>>> import numpy as np
>>> from numpy import linalg as LA
>>> np.set_printoptions(precision=2, suppress=True, linewidth=160)
>>> rnd = lambda a: np.round(a, 2) + 0
>>> mat = np.load("out18.npy")
>>> mat
array([[-1,  0, -1,  0,  1, -1],
       [-1, -2, -1,  2, -2,  0],
       [ 1,  0,  0,  2,  0, -1],
       [-2, -1, -2,  0, -2,  2],
       [ 1,  1, -2,  2,  1,  1],
       [-2, -2, -2, -2,  1, -1]])
>>> t = np.radians(72)
>>> Rm = np.eye(6)
>>> Rm[0, 0] = Rm[5, 5] = np.cos(t)
>>> Rm[0, 5], Rm[5, 0] = -np.sin(t), np.sin(t)
>>> rnd(Rm)
array([[ 0.31,  0.  ,  0.  ,  0.  ,  0.  , -0.95],
       [ 0.  ,  1.  ,  0.  ,  0.  ,  0.  ,  0.  ],
       [ 0.  ,  0.  ,  1.  ,  0.  ,  0.  ,  0.  ],
       [ 0.  ,  0.  ,  0.  ,  1.  ,  0.  ,  0.  ],
       [ 0.  ,  0.  ,  0.  ,  0.  ,  1.  ,  0.  ],
       [ 0.95,  0.  ,  0.  ,  0.  ,  0.  ,  0.31]])
>>> Y = mat @ Rm.T
>>> rnd(LA.det(Rm)), rnd(np.trace(Rm))
(np.float64(1.0), np.float64(4.62))
>>> rnd(Y)
array([[ 0.64,  0.  , -1.  ,  0.  ,  1.  , -1.26],
       [-0.31, -2.  , -1.  ,  2.  , -2.  , -0.95],
       [ 1.26,  0.  ,  0.  ,  2.  ,  0.  ,  0.64],
       [-2.52, -1.  , -2.  ,  0.  , -2.  , -1.28],
       [-0.64,  1.  , -2.  ,  2.  ,  1.  ,  1.26],
       [ 0.33, -2.  , -2.  , -2.  ,  1.  , -2.21]])
>>> rnd(np.abs(Y - mat).max(axis=0))
array([2.33, 0.  , 0.  , 0.  , 0.  , 3.28])
>>> rnd(LA.svd(mat, compute_uv=False)), rnd(LA.svd(Y, compute_uv=False))
(array([5.48, 4.56, 3.35, 2.85, 0.88, 0.21]), array([5.48, 4.56, 3.35, 2.85, 0.88, 0.21]))
>>> def softmax(z):
...     e = np.exp(z - z.max(axis=-1, keepdims=True))
...     return e / e.sum(axis=-1, keepdims=True)
... 
>>> rnd(softmax(mat[3] + 3))
array([0.01, 0.04, 0.01, 0.11, 0.01, 0.81])
>>> S = mat @ mat.T / np.sqrt(6)
>>> rnd(softmax(S)[3] @ mat)
array([-1.94, -1.06, -1.95,  0.09, -1.96,  1.86])
>>> W = np.array([[1, -1], [0, -1], [-2, 0], [-1, 2], [0, 0], [-2, -2]])
>>> coef = np.array([2, 1])
>>> H = np.maximum(mat @ W + coef, 0)
>>> H
array([[5, 4],
       [1, 8],
       [3, 6],
       [0, 0],
       [3, 1],
       [8, 3]])
>>> basis = np.array([[2, 1], [0, 0]])
>>> (H @ basis).round(6).argmax(axis=1)
array([0, 0, 0, 0, 0, 0])
>>> x = np.array([1, -3, -2, 5, 5, 5])
>>> mat @ np.ones(6)
array([-2., -4.,  2., -5.,  4., -8.])
>>> np.sign((mat @ x).round(6))
array([ 1,  1,  1,  1,  1, -1])
>>> mat @ np.eye(6)[3]
array([ 0.,  2.,  2.,  0.,  2., -2.])
>>> np.einsum("ij,j->i", mat, x)
array([ 1,  7,  6,  5, 22, -2])
>>> mat @ x
array([ 1,  7,  6,  5, 22, -2])
>>> (mat * x).sum(axis=1)
array([ 1,  7,  6,  5, 22, -2])
>>> Y = np.array([[-1, 0, 2],
...     [-2, 1, -3],
...     [-2, -1, 1],
...     [3, -1, -3],
...     [-3, -3, 3],
...     [-2, 0, -3]])
>>> LA.matrix_rank(mat @ Y)
np.int64(3)
>>> mat @ Y
array([[  2,  -2,   3],
       [ 19,   3,  -9],
       [  7,  -2,  -1],
       [ 10,   7, -15],
       [  2,  -2,  -9],
       [  3,  -1,  12]])
>>> LA.matrix_rank(np.vstack([mat, Y.T]))
np.int64(6)
>>> np.einsum("ik,kj->ji", mat, Y)
array([[  2,  19,   7,  10,   2,   3],
       [ -2,   3,  -2,   7,  -2,  -1],
       [  3,  -9,  -1, -15,  -9,  12]])
>>> np.einsum("ij,ij->i", mat, mat)
array([ 4, 14,  6, 17, 12, 18])
>>> m1 = np.loadtxt("case10.csv", delimiter=",")
>>> m1
array([[-30.24,  19.4 , -30.47],
       [-32.07,  20.9 , -30.6 ],
       [-30.55,  19.94, -29.41],
       [-29.9 ,  18.3 , -29.8 ],
       [-29.36,  20.53, -30.7 ],
       [-29.76,  17.77, -28.2 ],
       [-30.78,  18.71, -29.32],
       [-32.01,  20.48, -28.5 ],
       [-28.09,  20.46, -30.84],
       [-31.  ,  19.36, -29.61],
       [-28.66,  20.12, -30.3 ],
       [-30.44,  21.73, -29.11],
       [-27.82,  19.86, -30.57],
       [-29.34,  20.12, -27.76],
       [-28.4 ,  19.96, -30.17],
       [-29.43,  20.1 , -29.68],
       [-29.82,  22.28, -30.59],
       [-30.52,  19.65, -31.84],
       [-29.58,  21.27, -30.82],
       [-30.5 ,  20.56, -28.8 ],
       [-30.65,  19.52, -31.18],
       [-30.31,  17.92, -29.62],
       [-31.15,  18.29, -31.51],
       [-29.17,  18.88, -31.54],
       [-31.11,  17.87, -29.96],
       [-28.15,  19.83, -31.23],
       [-31.2 ,  18.67, -28.92],
       [-29.48,  20.08, -29.25],
       [-31.73,  18.37, -32.44],
       [-29.99,  21.67, -28.69],
       [-29.73,  19.22, -29.39],
       [-30.53,  20.4 , -29.12]])
>>> cen = (m1 - m1.mean(axis=0)) / m1.std(axis=0)
>>> rnd(cen.std(axis=0))
array([1., 1., 1.])
>>> np.argwhere(np.abs(cen) > 2)
array([[12,  0],
       [13,  2],
       [16,  1],
       [28,  2]])
>>> coef = LA.lstsq(np.delete(cen, 1, axis=1), cen[:, 1])[0]
>>> np.abs(coef).argmax()
np.int64(0)
>>> M = np.load("layer9.npy")
>>> M
array([[ 0,  0,  0,  0],
       [-1,  0,  2,  1],
       [ 0, -6,  0,  2],
       [ 0, -3,  2,  2],
       [-3, -5,  3,  1],
       [ 0,  0,  0,  0],
       [-2, -2,  3,  0],
       [-1,  0,  2,  1],
       [-1,  0,  2,  1],
       [ 0,  0,  0,  0],
       [ 1, -3,  0,  1],
       [-3, -2,  5,  1],
       [ 0, -3,  2,  2],
       [ 0,  0,  0,  0],
       [-2, -2,  3,  0],
       [-1,  0,  2,  1],
       [ 1, -3,  0,  1],
       [-2, -3,  2,  2],
       [ 0,  0,  0,  0],
       [-2, -2,  3,  0],
       [ 0,  0,  0,  0],
       [ 0,  0,  0,  0],
       [-2, -2,  3,  0],
       [-2, -2,  3,  0],
       [-1,  0,  2,  1],
       [ 1, -3,  0,  1],
       [-2, -2,  3,  0],
       [-3, -5,  3,  1]])
>>> # rows 0 and 5 are equal
>>> G = np.cov(M, rowvar=False)
>>> np.argwhere(np.triu(np.abs(np.corrcoef(M.T)) > 0.8, 1))
array([[0, 2]])
>>> np.median(M, axis=0)
array([-1., -2.,  2.,  1.])
>>> rnd(LA.eigvalsh(G)[::-1])
array([4.18, 2.59, 0.4 , 0.13])
>>> G.shape
(4, 4)
>>> rnd(np.corrcoef(M[:, 0], M[:, 1])[0, 1])
np.float64(0.24)
>>> rnd(M.std(axis=0))
array([1.21, 1.75, 1.42, 0.71])
>>> rnd(np.corrcoef(M.T))
array([[ 1.  ,  0.24, -0.89,  0.08],
       [ 0.24,  1.  , -0.24, -0.53],
       [-0.89, -0.24,  1.  ,  0.09],
       [ 0.08, -0.53,  0.09,  1.  ]])
>>> np.argsort(-M.std(axis=0).round(6), kind="stable")
array([1, 2, 0, 3])
>>> d = LA.norm(M[:, None] - M[None], axis=-1)
>>> d.mean(axis=1).argmax()
np.int64(2)
>>> d[18].round(6).argsort(kind="stable")[:4]
array([ 0,  5,  9, 13])
>>> (d + 1e9 * np.eye(28)).round(6).argmin(axis=1)
array([ 5,  7, 10, 12, 27,  0, 14,  1,  1,  0, 16,  6,  3,  0,  6,  1, 10,  3,  0,  6,  0,  0,  6,  6,  1, 10,  6,  4])
>>> d.shape
(28, 28)
>>> cen = (M - M.mean(axis=0)) / M.std(axis=0)
>>> rnd(cen.std(axis=0))
array([1., 1., 1., 1.])
>>> coef = LA.lstsq(np.delete(cen, 0, axis=1), cen[:, 0])[0]
>>> rnd(coef)
array([ 0.16, -0.88,  0.24])
>>> np.abs(coef).argmax()
np.int64(1)
>>> F = np.loadtxt("block2.csv", delimiter=",")
>>> F
array([[-19.12,  19.07,  19.15,  10.72,  20.67,  -1.47],
       [-20.19,  20.48,  18.23,  10.84,  19.39,  -0.85],
       [-20.65,  21.17,  19.04,   9.87,  20.06,  -1.17],
       [-21.58,  21.07,  19.96,  10.51,  18.7 ,  -0.81],
       [-19.95,  22.02,  19.99,   9.39,  21.71,  -0.36],
       [-20.82,  20.88,  21.95,   9.08,  20.46,  -1.07],
       [-19.93,  19.54,  19.18,   9.82,  18.35,  -0.07],
       [-19.82,  20.58,  19.82,  13.2 ,  18.84,  -0.94],
       [-18.85,  20.08,  21.78,   9.58,  20.07,   1.05],
       [-18.97,  19.14,  21.57,   9.27,  18.77,  -1.12],
       [-20.9 ,  21.08,  20.18,   9.77,  20.75,   0.86],
       [-18.35,  19.92,  19.3 ,  10.  ,  19.71,   0.76],
       [-21.05,  20.22,  20.28,  10.34,  19.55,   0.29],
       [-20.33,  19.26,  19.04,  10.09,  18.55,   1.26],
       [-19.42,  20.83,  18.26,   9.71,  19.1 ,   1.04],
       [-19.74,  20.94,  19.34,   9.73,  20.88,   0.08],
       [-18.57,  20.47,  17.75,  11.24,  19.73,  -0.1 ],
       [-20.03,  21.6 ,  19.17,  10.79,  18.35,  -0.15],
       [-19.32,  21.59,  20.66,   9.82,  20.99,   1.03],
       [-19.15,  20.2 ,  19.73,  10.1 ,  20.32,   0.7 ],
       [-21.33,  18.69,  18.44,  10.95,  19.88,   1.47],
       [-19.59,  20.27,  20.98,   8.19,  19.21,  -1.95],
       [-18.78,  19.64,  20.09,  10.88,  20.06,  -1.08],
       [-20.91,  18.93,  20.22,  10.69,  19.22,  -0.9 ],
       [-20.39,  18.05,  21.07,   9.96,  21.43,   1.46],
       [-21.49,  19.71,  18.14,  10.41,  19.56,   0.29],
       [-18.45,  18.55,  20.22,  11.38,  19.76,  -1.79],
       [-19.46,  18.25,  19.34,  12.21,  20.56,   0.2 ],
       [-17.95,  19.43,  19.99,  11.03,  20.15,   0.66]])
>>> r0, g = F[10], F[0]
>>> rnd(r0 @ g)
np.float64(1720.42)
>>> pr = (r0 @ g) / (r0 @ r0) * r0
>>> rnd(LA.norm(r0 + g) ** 2 + LA.norm(r0 - g) ** 2)
np.float64(6910.91)
>>> rnd((g - pr) @ r0)
np.float64(0.0)
>>> idx = F[:, 1] > np.median(F[:, 1])
>>> r0 = F[idx].mean(axis=0) - F[~idx].mean(axis=0)
>>> ((F - F.mean(axis=0)) @ r0 > 0).astype(int)
array([0, 1, 1, 1, 1, 1, 0, 1, 0, 0, 1, 0, 1, 0, 1, 1, 1, 1, 1, 0, 0, 1, 0, 0, 0, 1, 0, 0, 0])
>>> rnd((((F - F.mean(axis=0)) @ r0 > 0) == idx).mean())
np.float64(0.97)
>>> idx.astype(int)
array([0, 1, 1, 1, 1, 1, 0, 1, 0, 0, 1, 0, 1, 0, 1, 1, 1, 1, 1, 0, 0, 1, 0, 0, 0, 0, 0, 0, 0])
>>> Uu, sv, Vt = LA.svd(F)
>>> np.argmax(sv[:-1] / (sv[1:] + 1e-6)) + 1
np.int64(1)
>>> Y = Uu[:, :1] @ np.diag(sv[:1]) @ Vt[:1]
>>> rnd(LA.norm(F - Y) / LA.norm(F))
np.float64(0.05)
>>> rnd(LA.norm(F - Y, 2)), rnd(sv[1])
(np.float64(6.42), np.float64(6.42))
>>> rnd(np.abs(F - Y).max())
np.float64(2.75)
>>> round(np.log10(LA.cond(F)))
2
>>> LA.cond(F) > 100
np.False_
>>> np.argsort(-LA.norm(F, axis=0).round(6), kind="stable")[:3]
array([1, 0, 4])
>>> [round(float(x), 2) for x in LA.svd(F, compute_uv=False)[:3]]
[221.13, 6.42, 5.81]
>>> A = np.load("mat.npy")
>>> A
array([[2, 0, 2, 0, 0, 0],
       [3, 3, 2, 0, 3, 0],
       [2, 3, 2, 0, 3, 1],
       [3, 3, 2, 0, 3, 0]])
>>> Y = A / np.sqrt((A ** 2).mean(axis=1, keepdims=True))
>>> rnd(Y[3])
array([1.32, 1.32, 0.88, 0.  , 1.32, 0.  ])
>>> LA.matrix_rank(A - A.mean(axis=1, keepdims=True))
np.int64(3)
>>> x = np.array([1, -5, 3, 3])
>>> target = M @ x
>>> rnd(LA.lstsq(M, target)[0])
array([ 1., -5.,  3.,  3.])
>>> rng = np.random.default_rng(54)
>>> target = target + 0.05 * rng.normal(size=28)
>>> rnd(target)
array([-0.05,  7.99, 36.06, 27.09, 33.97,  0.06, 16.97,  8.  ,  8.05, -0.02, 19.12, 24.87, 26.99, -0.04, 16.99,  8.  , 18.92, 25.06, -0.06, 17.03,  0.05,
       -0.06, 17.06, 17.01,  7.98, 19.04, 17.08, 34.07])
>>> coef, *_ = LA.lstsq(M, target)
>>> coef.round()
array([ 1., -5.,  3.,  3.])
>>> rnd(coef)
array([ 1.  , -5.01,  2.99,  3.01])
>>> rnd(LA.norm(target - M @ coef))
np.float64(0.28)
>>> arr = np.array([[6, 5, 7, 5], [0, 7, 0, 2], [0, 0, 7, 8], [0, 0, 0, 9]])
>>> [int(LA.matrix_rank(LA.matrix_power(arr, p))) for p in range(1, 5)]
[4, 4, 4, 4]
